$ python -q
>>> import numpy as np
>>> import numpy.linalg as la
>>> np.set_printoptions(precision=3, suppress=True, linewidth=120, floatmode="fixed")
>>> A = np.load("block18.npy")
>>> A
array([[0.500, 0.500, 0.000, 0.000, 0.000, 0.000],
       [0.333, 0.667, 0.000, 0.000, 0.000, 0.000],
       [0.500, 0.000, 0.500, 0.000, 0.000, 0.000],
       [0.000, 0.333, 0.000, 0.333, 0.333, 0.000],
       [0.000, 0.250, 0.000, 0.250, 0.250, 0.250],
       [0.000, 0.000, 0.000, 0.000, 0.000, 1.000]])
>>> # columns 3 and 4 are equal
>>> rank = la.matrix_rank(A)
>>> rank
np.int64(5)
>>> null = la.svd(A)[2][rank:].T
>>> [int(la.matrix_rank(np.delete(A, i, axis=0))) for i in range(6)]
[4, 4, 4, 5, 5, 5]
>>> null.shape
(6, 1)
>>> [int(la.matrix_rank(A[:, :j + 1])) for j in range(6)]
[1, 2, 3, 4, 4, 5]
>>> np.round(null @ null.T, 3) + 0
array([[ 0.000,  0.000,  0.000,  0.000,  0.000,  0.000],
       [ 0.000,  0.000,  0.000,  0.000,  0.000,  0.000],
       [ 0.000,  0.000,  0.000,  0.000,  0.000,  0.000],
       [ 0.000,  0.000,  0.000,  0.500, -0.500,  0.000],
       [ 0.000,  0.000,  0.000, -0.500,  0.500,  0.000],
       [ 0.000,  0.000,  0.000,  0.000,  0.000,  0.000]])
>>> print(la.matrix_power(A, 2))
[[0.417 0.583 0.000 0.000 0.000 0.000]
 [0.389 0.611 0.000 0.000 0.000 0.000]
 [0.500 0.250 0.250 0.000 0.000 0.000]
 [0.111 0.417 0.000 0.194 0.194 0.083]
 [0.083 0.312 0.000 0.146 0.146 0.312]
 [0.000 0.000 0.000 0.000 0.000 1.000]]
>>> print(np.round(np.sort(np.abs(la.eigvals(A))), 3) + 0)
[0.000 0.167 0.500 0.583 1.000 1.000]
>>> np.trace(A)
np.float64(3.25)
>>> np.round(la.matrix_power(A, 100), 3) + 0
array([[0.400, 0.600, 0.000, 0.000, 0.000, 0.000],
       [0.400, 0.600, 0.000, 0.000, 0.000, 0.000],
       [0.400, 0.600, 0.000, 0.000, 0.000, 0.000],
       [0.320, 0.480, 0.000, 0.000, 0.000, 0.200],
       [0.240, 0.360, 0.000, 0.000, 0.000, 0.400],
       [0.000, 0.000, 0.000, 0.000, 0.000, 1.000]])
>>> la.matrix_power(A, 2)
array([[0.417, 0.583, 0.000, 0.000, 0.000, 0.000],
       [0.389, 0.611, 0.000, 0.000, 0.000, 0.000],
       [0.500, 0.250, 0.250, 0.000, 0.000, 0.000],
       [0.111, 0.417, 0.000, 0.194, 0.194, 0.083],
       [0.083, 0.312, 0.000, 0.146, 0.146, 0.312],
       [0.000, 0.000, 0.000, 0.000, 0.000, 1.000]])
>>> np.round(np.sort(np.abs(la.eigvals(A)))[::-1], 3) + 0
array([1.000, 1.000, 0.583, 0.500, 0.167, 0.000])
>>> p = np.eye(6)[3]
>>> for _ in range(4):
...     p = p @ A
...     print(p.round(3))
... 
[0.000 0.333 0.000 0.333 0.333 0.000]
[0.111 0.417 0.000 0.194 0.194 0.083]
[0.194 0.447 0.000 0.113 0.113 0.132]
[0.246 0.461 0.000 0.066 0.066 0.160]
>>> Y = A / np.sqrt((A ** 2).mean(axis=1, keepdims=True))
>>> la.matrix_rank(A - A.mean(axis=1, keepdims=True))
np.int64(4)
>>> la.matrix_rank(Y) == la.matrix_rank(A)
np.True_
>>> print(A - A.mean(axis=1, keepdims=True))
[[ 0.333  0.333 -0.167 -0.167 -0.167 -0.167]
 [ 0.167  0.500 -0.167 -0.167 -0.167 -0.167]
 [ 0.333 -0.167  0.333 -0.167 -0.167 -0.167]
 [-0.167  0.167 -0.167  0.167  0.167 -0.167]
 [-0.167  0.083 -0.167  0.083  0.083  0.083]
 [-0.167 -0.167 -0.167 -0.167 -0.167  0.833]]
>>> print(la.norm(Y, axis=1))
[2.449 2.449 2.449 2.449 2.449 2.449]
>>> print(np.round(A @ la.pinv(A) @ A, 3) + 0)
[[0.500 0.500 0.000 0.000 0.000 0.000]
 [0.333 0.667 0.000 0.000 0.000 0.000]
 [0.500 0.000 0.500 0.000 0.000 0.000]
 [0.000 0.333 0.000 0.333 0.333 0.000]
 [0.000 0.250 0.000 0.250 0.250 0.250]
 [0.000 0.000 0.000 0.000 0.000 1.000]]
>>> np.unique(A.round(6), axis=0).shape
(6, 6)
>>> np.allclose(A[:-1].T @ la.lstsq(A[:-1].T, A[-1])[0], A[-1])
True
>>> J = np.load("arr.npy")
>>> J
array([[ 0.000,  5.000,  0.000,  0.000,  0.000,  0.000],
       [ 5.000, -1.000,  5.000,  0.000,  0.000,  0.000],
       [ 0.000,  5.000, -1.000,  5.000,  0.000,  0.000],
       [ 0.000,  0.000,  5.000, -1.000,  5.000,  0.000],
       [ 0.000,  0.000,  0.000,  5.000,  0.000,  5.000],
       [ 0.000,  0.000,  0.000,  0.000,  5.000, -2.000]])
>>> # symmetric
>>> Y = la.inv(J)
>>> np.round(J @ Y, 3) + 0
array([[1.000, 0.000, 0.000, 0.000, 0.000, 0.000],
       [0.000, 1.000, 0.000, 0.000, 0.000, 0.000],
       [0.000, 0.000, 1.000, 0.000, 0.000, 0.000],
       [0.000, 0.000, 0.000, 1.000, 0.000, 0.000],
       [0.000, 0.000, 0.000, 0.000, 1.000, 0.000],
       [0.000, 0.000, 0.000, 0.000, 0.000, 1.000]])
>>> print(round(la.slogdet(J)[0], 3))
-1.0
>>> np.round(la.cond(J), 3)
np.float64(7.317)
>>> round(float(la.det(J) * la.det(Y)), 3)
1.0
>>> Y
array([[ 0.176,  0.200, -0.136, -0.227,  0.091,  0.227],
       [ 0.200,  0.000,  0.000,  0.000,  0.000,  0.000],
       [-0.136,  0.000,  0.136,  0.227, -0.091, -0.227],
       [-0.227,  0.000,  0.227,  0.045, -0.018, -0.045],
       [ 0.091,  0.000, -0.091, -0.018,  0.087,  0.218],
       [ 0.227, -0.000, -0.227, -0.045,  0.218,  0.045]])
>>> (np.abs(Y) > 1e-9).astype(int)
array([[1, 1, 1, 1, 1, 1],
       [1, 0, 0, 0, 0, 0],
       [1, 0, 1, 1, 1, 1],
       [1, 0, 1, 1, 1, 1],
       [1, 0, 1, 1, 1, 1],
       [1, 0, 1, 1, 1, 1]])
>>> np.round(la.inv(Y), 3) + 0
array([[ 0.000,  5.000,  0.000,  0.000,  0.000,  0.000],
       [ 5.000, -1.000,  5.000,  0.000,  0.000,  0.000],
       [ 0.000,  5.000, -1.000,  5.000,  0.000,  0.000],
       [ 0.000,  0.000,  5.000, -1.000,  5.000,  0.000],
       [ 0.000,  0.000,  0.000,  5.000,  0.000,  5.000],
       [ 0.000,  0.000,  0.000,  0.000,  5.000, -2.000]])
>>> evals, vecs = la.eigh(J)
>>> vec = np.array([-3, -2, 0, -3, -2, 2])
>>> np.abs(J).sum(axis=1).max(), round(np.abs(evals).max(), 3)
(np.float64(11.0), np.float64(9.854))
>>> round(float(vec @ J @ vec / (vec @ vec)), 3), np.round(evals[0], 3), np.round(evals[-1], 3)
(1.967, np.float64(-9.854), np.float64(8.204))
>>> (np.sign(vecs[:, -1].round(6)) == np.sign(vecs[0, -1].round(6))).astype(int)
array([1, 1, 1, 1, 1, 1])
>>> la.eigvalsh(J[1:, 1:])
array([-9.517, -6.055, -1.325,  4.045,  7.852])
